$ python -q
>>> import numpy as np
>>> from numpy import linalg as LA
>>> np.set_printoptions(precision=3, suppress=True, linewidth=200)
>>> arr = np.array([[-0.6, 1.8, 0.7, 0.2, -1.7],
...     [0.0, 0.3, 0.6, 1.0, 2.1],
...     [-0.5, -2.1, 0.3, 1.1, 1.7],
...     [1.4, 0.6, -1.1, -0.8, -0.1],
...     [-1.3, -1.0, -0.7, 1.5, -0.6],
...     [-0.2, -1.1, 0.2, 1.4, -1.0],
...     [0.5, -1.2, 1.3, 1.9, 0.9],
...     [-0.7, -0.4, 0.1, 0.8, 0.5],
...     [0.6, -2.4, -1.3, -0.1, -0.8],
...     [0.2, 0.6, 0.1, 0.1, 0.4],
...     [-1.3, -1.6, -2.1, -0.7, 0.1],
...     [0.2, -0.9, -2.3, 2.0, -0.7],
...     [0.2, -0.9, 2.3, 1.2, 0.2],
...     [0.4, -0.4, 0.3, -1.1, -0.2],
...     [0.7, 1.0, -0.9, 1.4, 1.7]])
>>> rng = np.random.default_rng(77)
>>> arr[11] = arr[12] + 0.1 * rng.normal(size=5)
>>> arr
array([[-0.6  ,  1.8  ,  0.7  ,  0.2  , -1.7  ],
       [ 0.   ,  0.3  ,  0.6  ,  1.   ,  2.1  ],
       [-0.5  , -2.1  ,  0.3  ,  1.1  ,  1.7  ],
       [ 1.4  ,  0.6  , -1.1  , -0.8  , -0.1  ],
       [-1.3  , -1.   , -0.7  ,  1.5  , -0.6  ],
       [-0.2  , -1.1  ,  0.2  ,  1.4  , -1.   ],
       [ 0.5  , -1.2  ,  1.3  ,  1.9  ,  0.9  ],
       [-0.7  , -0.4  ,  0.1  ,  0.8  ,  0.5  ],
       [ 0.6  , -2.4  , -1.3  , -0.1  , -0.8  ],
       [ 0.2  ,  0.6  ,  0.1  ,  0.1  ,  0.4  ],
       [-1.3  , -1.6  , -2.1  , -0.7  ,  0.1  ],
       [ 0.243, -0.957,  2.565,  1.039,  0.266],
       [ 0.2  , -0.9  ,  2.3  ,  1.2  ,  0.2  ],
       [ 0.4  , -0.4  ,  0.3  , -1.1  , -0.2  ],
       [ 0.7  ,  1.   , -0.9  ,  1.4  ,  1.7  ]])
>>> t3 = np.stack([arr, -2 * arr, arr[::-1]])
>>> t3.sum(axis=0)
array([[ 1.3  , -0.8  , -1.6  ,  1.2  ,  3.4  ],
       [ 0.4  , -0.7  , -0.3  , -2.1  , -2.3  ],
       [ 0.7  ,  1.2  ,  2.   ,  0.1  , -1.5  ],
       [-1.157, -1.557,  3.665,  1.839,  0.366],
       [ 0.   , -0.6  , -1.4  , -2.2  ,  0.7  ],
       [ 0.4  ,  1.7  , -0.1  , -1.3  ,  1.4  ],
       [ 0.1  , -1.2  , -2.6  , -2.   , -1.7  ],
       [ 0.   ,  0.   ,  0.   ,  0.   ,  0.   ],
       [-0.1  ,  1.2  ,  2.6  ,  2.   ,  1.7  ],
       [-0.4  , -1.7  ,  0.1  ,  1.3  , -1.4  ],
       [ 0.   ,  0.6  ,  1.4  ,  2.2  , -0.7  ],
       [ 1.157,  1.557, -3.665, -1.839, -0.366],
       [-0.7  , -1.2  , -2.   , -0.1  ,  1.5  ],
       [-0.4  ,  0.7  ,  0.3  ,  2.1  ,  2.3  ],
       [-1.3  ,  0.8  ,  1.6  , -1.2  , -3.4  ]])
>>> LA.matrix_rank(t3)
array([5, 5, 5])
>>> LA.norm(t3, axis=(1, 2))
array([ 9.415, 18.829,  9.415])
>>> print(t3.shape)
(3, 15, 5)
